$ python -q
>>> import numpy as np
>>> np.set_printoptions(precision=2, suppress=True, linewidth=160, floatmode="fixed")
>>> E = np.array([[0, 1], [1, 0]])
>>> # columns are unit length and at right angles
>>> x0 = np.array([0, 0])
>>> h1 = np.maximum(E @ x0, 0)
>>> h1
array([0, 0])
>>> E.T @ h1
array([0, 0])
>>> E * (h1 > 1e-9)[:, None]
array([[0, 0],
       [0, 0]])
>>> np.maximum(E @ (3 * x0), 0)
array([0, 0])
>>> np.tanh(E @ x0)
array([0.00, 0.00])
>>> P = np.triu(np.array([[0, 2], [3, 2]]), 1) + np.eye(2)
>>> M2 = P @ E @ np.linalg.inv(P)
>>> round(float(np.linalg.det(M2)), 2)
-1.0
>>> M2
array([[ 2.00, -3.00],
       [ 1.00, -2.00]])
>>> x0 = np.array([-2, -2])
>>> rhs = M2 @ x0
>>> beta, lr = np.zeros(2), 1 / np.linalg.norm(M2, 2) ** 2
>>> for i in range(150):
...     beta -= lr * M2.T @ (M2 @ beta - rhs)
...     if i % 50 == 0: print(i, round(np.linalg.norm(M2 @ beta - rhs), 2))
... 
0 0.65
50 0.55
100 0.47
>>> beta
array([-0.53, -1.09])
>>> np.linalg.norm(E, axis=0)
array([1.00, 1.00])
>>> round(float(np.linalg.norm(E, 2)), 2)
1.0
>>> E[0] @ E[1]
np.int64(0)
>>> np.round(np.linalg.norm(E) ** 2 / np.linalg.norm(E, 2) ** 2, 2)
np.float64(2.0)
>>> round(float(np.linalg.norm(E, "nuc")), 2)
2.0
>>> round(np.linalg.norm(E[0] - E[1]), 2)
np.float64(1.41)
>>> J = np.load("data.npy")
>>> J
array([[-1.00,  1.00,  1.00,  1.00],
       [ 1.00, -1.00,  1.00,  1.00],
       [ 1.00,  1.00, -1.00,  1.00],
       [ 1.00,  1.00,  1.00, -1.00]])
>>> round(np.linalg.norm(J, 2), 2)
np.float64(2.0)
>>> J[1] @ J[0]
np.float64(0.0)
>>> round(float(np.linalg.norm(J[1], 1)), 2), round(np.linalg.norm(J[1], np.inf), 2)
(4.0, np.float64(1.0))
>>> np.round(np.linalg.norm(J) ** 2 / np.linalg.norm(J, 2) ** 2, 2)
np.float64(4.0)
>>> M2 = np.array([[0, 2], [2, 2], [2, 2], [0, 2]])
>>> np.einsum("ik,kj->ij", J, M2)
array([[4.00, 4.00],
       [0.00, 4.00],
       [0.00, 4.00],
       [4.00, 4.00]])
>>> np.einsum("ik,kj->ji", J, M2)
array([[4.00, 0.00, 0.00, 4.00],
       [4.00, 4.00, 4.00, 4.00]])
>>> np.einsum("ij,ij->i", J, J)
array([4.00, 4.00, 4.00, 4.00])
>>> M2.T @ J.T
array([[4.00, 0.00, 0.00, 4.00],
       [4.00, 4.00, 4.00, 4.00]])
>>> M2 @ J
Traceback (most recent call last):
  File "<python-input-37>", line 1, in <module>
    M2 @ J
    ~~~^~~
ValueError: matmul: Input operand 1 has a mismatch in its core dimension 0, with gufunc signature (n?,k),(k,m?)->(n?,m?) (size 4 is different from 2)
>>> np.linalg.matrix_rank(J @ M2)
np.int64(2)
>>> np.einsum("ij->j", J)
array([2.00, 2.00, 2.00, 2.00])
>>> J @ M2
array([[4.00, 4.00],
       [0.00, 4.00],
       [0.00, 4.00],
       [4.00, 4.00]])
>>> M2 = np.array([[4, 4, 3], [0, 4, 3]])
>>> basis = np.kron(M2, J)
>>> np.linalg.matrix_rank(basis)
np.int64(8)
>>> basis
array([[-4.00,  4.00,  4.00,  4.00, -4.00,  4.00,  4.00,  4.00, -3.00,  3.00,  3.00,  3.00],
       [ 4.00, -4.00,  4.00,  4.00,  4.00, -4.00,  4.00,  4.00,  3.00, -3.00,  3.00,  3.00],
       [ 4.00,  4.00, -4.00,  4.00,  4.00,  4.00, -4.00,  4.00,  3.00,  3.00, -3.00,  3.00],
       [ 4.00,  4.00,  4.00, -4.00,  4.00,  4.00,  4.00, -4.00,  3.00,  3.00,  3.00, -3.00],
       [-0.00,  0.00,  0.00,  0.00, -4.00,  4.00,  4.00,  4.00, -3.00,  3.00,  3.00,  3.00],
       [ 0.00, -0.00,  0.00,  0.00,  4.00, -4.00,  4.00,  4.00,  3.00, -3.00,  3.00,  3.00],
       [ 0.00,  0.00, -0.00,  0.00,  4.00,  4.00, -4.00,  4.00,  3.00,  3.00, -3.00,  3.00],
       [ 0.00,  0.00,  0.00, -0.00,  4.00,  4.00,  4.00, -4.00,  3.00,  3.00,  3.00, -3.00]])
